$ python3 -q
>>> import numpy as np
>>> np.set_printoptions(precision=3, suppress=True, linewidth=140)
>>> M = np.array([[3, 0, 5],
...     [-1, -4, 7],
...     [-1, 0, 7],
...     [-2, 3, 2],
...     [0, 7, 5],
...     [-4, 3, 1],
...     [-7, 6, 4],
...     [-6, 6, 7],
...     [-4, 5, 9],
...     [-9, 3, 13],
...     [-13, 2, 8],
...     [-16, 4, 7],
...     [-12, 1, 5],
...     [-16, 0, 10],
...     [-17, -5, 8],
...     [-19, -5, 9],
...     [-18, -7, 14],
...     [-20, -11, 13],
...     [-19, -11, 18],
...     [-18, -16, 18]])
>>> Ac = M - M.mean(axis=0)
>>> V = np.linalg.svd(Ac)[2][:1]
>>> out = Ac - Ac @ V.T @ V
>>> (Ac @ V.T).std(axis=0)
array([9.608])
>>> np.diag(V.T @ V)
array([0.514, 0.323, 0.163])
>>> proj = M @ np.linalg.solve(M.T @ M, M.T)
>>> np.allclose(proj @ proj, proj)
True
>>> np.round(proj @ M[:, 0], 3) + 0
array([  3.,  -1.,  -1.,  -2.,   0.,  -4.,  -7.,  -6.,  -4.,  -9., -13., -16., -12., -16., -17., -19., -18., -20., -19., -18.])
>>> J = np.load("m.npy")
>>> J
array([[-2. ,  0.7, -2. ,  1.4],
       [-8. , -0.4, -0.4, -1.8],
       [-5.5,  1.5, -0.6,  0.6],
       [-8.5,  0.6,  2. , -1.3]])
>>> U, s, VT = np.linalg.svd(J, full_matrices=False)
>>> s
array([13.183,  3.477,  1.882,  0.31 ])
>>> np.abs(U[:, 0]).round(6).argmax()
np.int64(3)
>>> np.abs(VT[0])
array([0.99 , 0.066, 0.042, 0.116])
>>> F = np.array([[-2, -7, -3], [-2, 3, 6], [-5, -4, -5]])
>>> F[-1] = F[0] + -2 * F[1]
>>> F
array([[ -2,  -7,  -3],
       [ -2,   3,   6],
       [  2, -13, -15]])
>>> f, v = F[0], F[2]
>>> f @ v
np.int64(132)
>>> f @ f
np.int64(62)
>>> p = (f @ v) / (f @ f) * f
>>> np.linalg.matrix_rank(np.outer(f, v))
np.int64(1)
>>> round((v - p) @ f, 3)
np.float64(0.0)
>>> np.outer(f, v)
array([[ -4,  26,  30],
       [-14,  91, 105],
       [ -6,  39,  45]])
>>> p
array([ -4.258, -14.903,  -6.387])
>>> arr = np.load("sample2.npy")
>>> arr
array([[ 0.1,  1. ,  3. , -3. ],
       [-3. ,  2.1,  2. ,  1. ],
       [-1. , -3. , -0.9,  0. ],
       [ 0. ,  1. ,  3. , -2.9]])
>>> f, v = arr[3], arr[0]
>>> f @ f
np.float64(18.41)
>>> p = (f @ v) / (f @ f) * f
>>> np.round((v - p) @ f, 3)
np.float64(0.0)
>>> np.linalg.matrix_rank(np.outer(f, v))
np.int64(1)
>>> np.round(np.linalg.norm(f + v) ** 2 + np.linalg.norm(f - v) ** 2, 3)
np.float64(74.84)
